>>> import numpy as np
>>> np.set_printoptions(precision=3, suppress=True, linewidth=120)
>>> J = np.loadtxt("a.csv", delimiter=",")
>>> J
array([[ 2.,  0.,  0.,  0.,  0.,  0.,  0., -3., -1., -1.],
       [ 0.,  2., -1.,  3.,  0.,  3.,  3.,  0.,  0.,  0.],
       [ 0., -3.,  3., -1.,  0.,  2.,  3.,  0.,  0.,  0.],
       [ 0.,  1., -3., -1.,  2.,  2.,  2.,  0.,  0.,  0.],
       [ 0.,  3., -3., -1.,  2.,  1., -2.,  0.,  0.,  0.],
       [ 0.,  3., -3., -3., -2., -3.,  1.,  0.,  0.,  0.],
       [ 0.,  0.,  0.,  3.,  3.,  0.,  1.,  0.,  0.,  0.],
       [ 1.,  0.,  0.,  0.,  0.,  0.,  0.,  1., -3., -1.],
       [-2.,  0.,  0.,  0.,  0.,  0.,  0.,  3., -3., -2.],
       [-2.,  0.,  0.,  0.,  0.,  0.,  0., -3., -1., -3.]])
>>> # 2 blocks once reordered
>>> vec = np.array([2, 0, 0, 2, 1, 1, 0, 0, 0, 1])
>>> h1 = np.maximum(J @ vec, 0)
>>> J * (h1 > 1e-9)[:, None]
array([[ 2.,  0.,  0.,  0.,  0.,  0.,  0., -3., -1., -1.],
       [ 0.,  2., -1.,  3.,  0.,  3.,  3.,  0.,  0.,  0.],
       [ 0., -0.,  0., -0.,  0.,  0.,  0.,  0.,  0.,  0.],
       [ 0.,  1., -3., -1.,  2.,  2.,  2.,  0.,  0.,  0.],
       [ 0.,  3., -3., -1.,  2.,  1., -2.,  0.,  0.,  0.],
       [ 0.,  0., -0., -0., -0., -0.,  0.,  0.,  0.,  0.],
       [ 0.,  0.,  0.,  3.,  3.,  0.,  1.,  0.,  0.,  0.],
       [ 1.,  0.,  0.,  0.,  0.,  0.,  0.,  1., -3., -1.],
       [-0.,  0.,  0.,  0.,  0.,  0.,  0.,  0., -0., -0.],
       [-0.,  0.,  0.,  0.,  0.,  0.,  0., -0., -0., -0.]])
>>> np.flatnonzero(h1 > 1e-9)
array([0, 1, 3, 4, 6, 7])
>>> h1
array([3., 9., 0., 2., 1., 0., 9., 1., 0., 0.])
>>> np.maximum(J @ vec, 0) - np.maximum(-J @ vec, 0)
array([  3.,   9.,   0.,   2.,   1., -11.,   9.,   1.,  -6.,  -7.])
>>> np.tanh(J @ vec)
array([ 0.995,  1.   ,  0.   ,  0.964,  0.762, -1.   ,  1.   ,  0.762, -1.   , -1.   ])
